$ python3 -q
>>> import numpy as np
>>> from numpy import linalg as LA
>>> np.set_printoptions(suppress=True, linewidth=200)
>>> m1 = np.load("mat.npy")
>>> m1
array([[ -0.9,  -0.1,   0.1,   0.1,   1.3,  -0.3,  -0.8,   1.5,  -0.4,  -0.7,  -1. ],
       [ -0.4,   1.6,  -0.9,   0.7,   0.8,   1.9,   0.6,   0. ,  -0.3,   0.9,  -0.9],
       [ -0.3,  -1.6,  -1.4,  -0.5,  -1.3,  -0.7,   0.1,  -0.9,   0.3,  -1.2,   1.2],
       [ -0.9,  -0.4,  -0.5,  -0.7,  -0.3,   0. ,  -0.9,  -0.1,   0.8,  -0.7,   0.4],
       [  0.5,   0.9,   0. ,   1. ,   0.8,  -1.6,  -1.1,   2. ,  -2.1,  -0.7,  -0.4],
       [ -1.4,   0.1,   1.3,  -1.6,  -1.7,   0.9,  -2. ,   1.3,   1.2,   0.3,   0.7],
       [  0.1,   1.1,  -1.2,  -0.8,   0.7,  -1. ,  -0.6,  -0.9,   1.3,  -1. ,   0.1],
       [  0.3,   0.9,  -1.2,   1. ,   2.1,   0.1,  -1.9,   0. ,   0.7,  -0.4,   0. ],
       [  0.5,   0.1,   0.5,  -0.9,  -0.6,  -0.7,  -1.6,   0.7,  -0.6,   0.7,   1.4],
       [ -1.7,  -0.1,  -0.3,  -0.1,  -0.1,  -0.5,   0.6,  -1.6,   0.2,   0.2,   0.2],
       [  0.2,   0.9,   2.3,  -0.5,  -0.8,   0.1,   2.2,   0.8,  -0.3,  -0.3,   0.2],
       [  0.1,  -1.6,  -0.1,  -0.8,   1.1,   0.2,  -0.9,  -0.5,   0.6,   0.6,   1.2],
       [ -0.6,  -0.9,  -0.5,   0.6,  -0.2,  -0.3,  -0.6,   1. ,   0.1,  -1.4,  -0.8],
       [ -1. ,   1.4,   0.8,   1.2,   1.2,  -1. ,   0.3,  -1.1,   1.4,   0.6,  -0.1],
       [ -9. , -23. ,   2. ,  -6. ,  12. ,  -3. , -13. ,  -7. ,   5. ,  23. ,  14. ],
       [ -0.3,   0.6,   0. ,  -1. ,  -1.3,  -0.1,   0. ,  -0.5,  -0.6,   0.7,  -2.7],
       [  0.8,  -0.5,  -0.1,   3.1,   0.7,   1.2,  -0.9,  -1.2,  -0.8,   1. ,  -1. ],
       [  0.8,   0.9,  -0.7,   0.6,   0.8,   0.1,   1.9,   1.3,   0.5,  -0.6,   1.1],
       [  2.3,   0.9,  -0.7,   0.2,  -0.6,  -0.4,  -0.1,   1.3,   2.9,  -1.3,  -1.7],
       [ -0.1,  -1.1,   0.1,   0.1,  -0.5,   0.9,   0.2,  -1.6,   1.1,  -1. ,   1.2],
       [ -0.7,   0.2,   0.2,   0.7,  -1.6,  -0.2,  -1.2,  -1.2,  -1.2,   1.5,   1.1],
       [  0.3,  -0.8,   1.6,  -1. ,  -0.7,   1.3,   0.5,  -1.4,   0. ,   0.4,   0.4]])
>>> B = m1 / np.sqrt((m1 ** 2).mean(axis=1, keepdims=True))
>>> print(LA.matrix_rank(m1 - m1.mean(axis=1, keepdims=True)))
10
>>> np.round(LA.norm(B, axis=1), 2)
array([3.32, 3.32, 3.32, 3.32, 3.32, 3.32, 3.32, 3.32, 3.32, 3.32, 3.32, 3.32, 3.32, 3.32, 3.32, 3.32, 3.32, 3.32, 3.32, 3.32, 3.32, 3.32])
>>> rng = np.random.default_rng(9599)
>>> B = m1 + rng.integers(-2, 3, (22, 1)) @ rng.integers(-2, 3, (1, 11))
>>> B.round(2)
array([[ -2.9,   1.9,  -1.9,   2.1,   3.3,  -0.3,   0.2,   1.5,  -1.4,  -1.7,   0. ],
       [ -0.4,   1.6,  -0.9,   0.7,   0.8,   1.9,   0.6,   0. ,  -0.3,   0.9,  -0.9],
       [  3.7,  -5.6,   2.6,  -4.5,  -5.3,  -0.7,  -1.9,  -0.9,   2.3,   0.8,  -0.8],
       [ -4.9,   3.6,  -4.5,   3.3,   3.7,   0. ,   1.1,  -0.1,  -1.2,  -2.7,   2.4],
       [  2.5,  -1.1,   2. ,  -1. ,  -1.2,  -1.6,  -2.1,   2. ,  -1.1,   0.3,  -1.4],
       [ -5.4,   4.1,  -2.7,   2.4,   2.3,   0.9,   0. ,   1.3,  -0.8,  -1.7,   2.7],
       [  2.1,  -0.9,   0.8,  -2.8,  -1.3,  -1. ,  -1.6,  -0.9,   2.3,   0. ,  -0.9],
       [  0.3,   0.9,  -1.2,   1. ,   2.1,   0.1,  -1.9,   0. ,   0.7,  -0.4,   0. ],
       [  0.5,   0.1,   0.5,  -0.9,  -0.6,  -0.7,  -1.6,   0.7,  -0.6,   0.7,   1.4],
       [  0.3,  -2.1,   1.7,  -2.1,  -2.1,  -0.5,  -0.4,  -1.6,   1.2,   1.2,  -0.8],
       [  0.2,   0.9,   2.3,  -0.5,  -0.8,   0.1,   2.2,   0.8,  -0.3,  -0.3,   0.2],
       [  0.1,  -1.6,  -0.1,  -0.8,   1.1,   0.2,  -0.9,  -0.5,   0.6,   0.6,   1.2],
       [  1.4,  -2.9,   1.5,  -1.4,  -2.2,  -0.3,  -1.6,   1. ,   1.1,  -0.4,  -1.8],
       [  3. ,  -2.6,   4.8,  -2.8,  -2.8,  -1. ,  -1.7,  -1.1,   3.4,   2.6,  -2.1],
       [ -5. , -27. ,   6. , -10. ,   8. ,  -3. , -15. ,  -7. ,   7. ,  25. ,  12. ],
       [ -0.3,   0.6,   0. ,  -1. ,  -1.3,  -0.1,   0. ,  -0.5,  -0.6,   0.7,  -2.7],
       [ -3.2,   3.5,  -4.1,   7.1,   4.7,   1.2,   1.1,  -1.2,  -2.8,  -1. ,   1. ],
       [ -1.2,   2.9,  -2.7,   2.6,   2.8,   0.1,   2.9,   1.3,  -0.5,  -1.6,   2.1],
       [  6.3,  -3.1,   3.3,  -3.8,  -4.6,  -0.4,  -2.1,   1.3,   4.9,   0.7,  -3.7],
       [  3.9,  -5.1,   4.1,  -3.9,  -4.5,   0.9,  -1.8,  -1.6,   3.1,   1. ,  -0.8],
       [ -2.7,   2.2,  -1.8,   2.7,   0.4,  -0.2,  -0.2,  -1.2,  -2.2,   0.5,   2.1],
       [  4.3,  -4.8,   5.6,  -5. ,  -4.7,   1.3,  -1.5,  -1.4,   2. ,   2.4,  -1.6]])
>>> np.abs(B - m1).sum(axis=1)
array([14.,  0., 28., 28., 14., 28., 14.,  0.,  0., 14.,  0.,  0., 14., 28., 28.,  0., 28., 14., 28., 28., 14., 28.])
>>> np.round(LA.svd(B - m1, compute_uv=False), 2) + 0
array([32.12,  0.  ,  0.  ,  0.  ,  0.  ,  0.  ,  0.  ,  0.  ,  0.  ,  0.  ,  0.  ])
>>> LA.matrix_rank(B - m1, tol=1e-8)
np.int64(1)
>>> x = np.array([2, 0, 3, 3, 2, 1, 1, 3, 0, 2, 0])
>>> target = B @ x
>>> print(np.round(LA.lstsq(B, target)[0], 2) + 0)
[2. 0. 3. 3. 2. 1. 1. 3. 0. 2. 0.]
>>> target.round(2)
array([  2.4,   4.5, -12.6, -10.6,   8.5,  -5.7,  -9.7,   1.6,  -0.2,  -8.1,   8.3,  -1.3,  -1. ,   5.6,   5. ,  -6.4,   8.7,   6.6,   4.7,  -4.3,  -4.9,   1.4])
>>> target = target + 0.05 * rng.normal(size=22)
>>> target.round(2)
array([  2.38,   4.54, -12.62, -10.54,   8.4 ,  -5.81,  -9.67,   1.64,  -0.19,  -8.11,   8.34,  -1.25,  -1.01,   5.52,   4.97,  -6.36,   8.68,   6.54,   4.77,  -4.29,  -4.95,   1.48])
>>> coef, *_ = LA.lstsq(B, target)
>>> round(float(LA.norm(target - B @ coef)), 2)
0.17
>>> coef.round()
array([ 2.,  0.,  3.,  3.,  2.,  1.,  1.,  3., -0.,  2., -0.])
>>> [round(float(LA.norm(LA.solve(B.T @ B + lam * np.eye(11), B.T @ target))), 2) for lam in (0, 1, 10, 100)]
[6.39, 6.06, 4.3, 1.19]
>>> coef.round(2) + 0
array([ 2.01,  0.  ,  2.99,  2.97,  2.02,  1.03,  1.  ,  2.98, -0.01,  1.99, -0.01])
>>> B = np.array([[-2, -2, -2],
...     [-2, 2, 0],
...     [2, 2, -1],
...     [-1, 1, -2],
...     [-2, -2, 1],
...     [1, -1, 2],
...     [0, -1, 1],
...     [-2, 0, 1],
...     [0, 2, -1],
...     [-2, 2, 2],
...     [2, 2, -2]])
>>> LA.matrix_rank(np.vstack([m1, B.T]))
np.int64(11)
>>> data = np.loadtxt("block10.csv", delimiter=",")
>>> data
array([[ 0.,  1.,  2., -4., -2.,  0.,  0.,  3., -1., -3.],
       [-1.,  0.,  5., -3.,  3., -2.,  2., -2., -5., -2.],
       [-2., -5.,  0.,  0.,  2., -1.,  0., -2., -1., -2.],
       [ 4.,  3.,  0.,  0.,  1., -2.,  3., -3., -2., -5.],
       [ 2., -3., -2., -1.,  0.,  1., -3., -2., -5.,  1.],
       [ 0.,  2.,  1.,  2., -1.,  0.,  0.,  1., -2.,  0.],
       [ 0., -2.,  0., -3.,  3.,  0.,  0.,  1., -3., -3.],
       [-3.,  2.,  2.,  3.,  2., -1., -1.,  0., -1.,  0.],
       [ 1.,  5.,  1.,  2.,  5.,  2.,  3.,  1.,  0.,  1.],
       [ 3.,  2.,  2.,  5., -1.,  0.,  3.,  0., -1.,  0.]])
>>> # skew-symmetric
>>> x = np.array([-9, -1, -8, -3, 5, 4, -1, -3, -2, 2])
>>> np.round(LA.eigvals(data).real, 2) + 0
array([0., 0., 0., 0., 0., 0., 0., 0., 0., 0.])
>>> print(np.round(LA.svd(data, compute_uv=False), 2))
[12.21 12.21  7.87  7.87  5.96  5.96  3.64  3.64  0.65  0.65]
>>> print(x @ data @ x)
0.0
>>> q = LA.solve(np.eye(10) - data, np.eye(10) + data)
>>> np.round(q @ q.T, 2) + 0
array([[1., 0., 0., 0., 0., 0., 0., 0., 0., 0.],
       [0., 1., 0., 0., 0., 0., 0., 0., 0., 0.],
       [0., 0., 1., 0., 0., 0., 0., 0., 0., 0.],
       [0., 0., 0., 1., 0., 0., 0., 0., 0., 0.],
       [0., 0., 0., 0., 1., 0., 0., 0., 0., 0.],
       [0., 0., 0., 0., 0., 1., 0., 0., 0., 0.],
       [0., 0., 0., 0., 0., 0., 1., 0., 0., 0.],
       [0., 0., 0., 0., 0., 0., 0., 1., 0., 0.],
       [0., 0., 0., 0., 0., 0., 0., 0., 1., 0.],
       [0., 0., 0., 0., 0., 0., 0., 0., 0., 1.]])
>>> np.round(LA.det(q), 2)
np.float64(1.0)
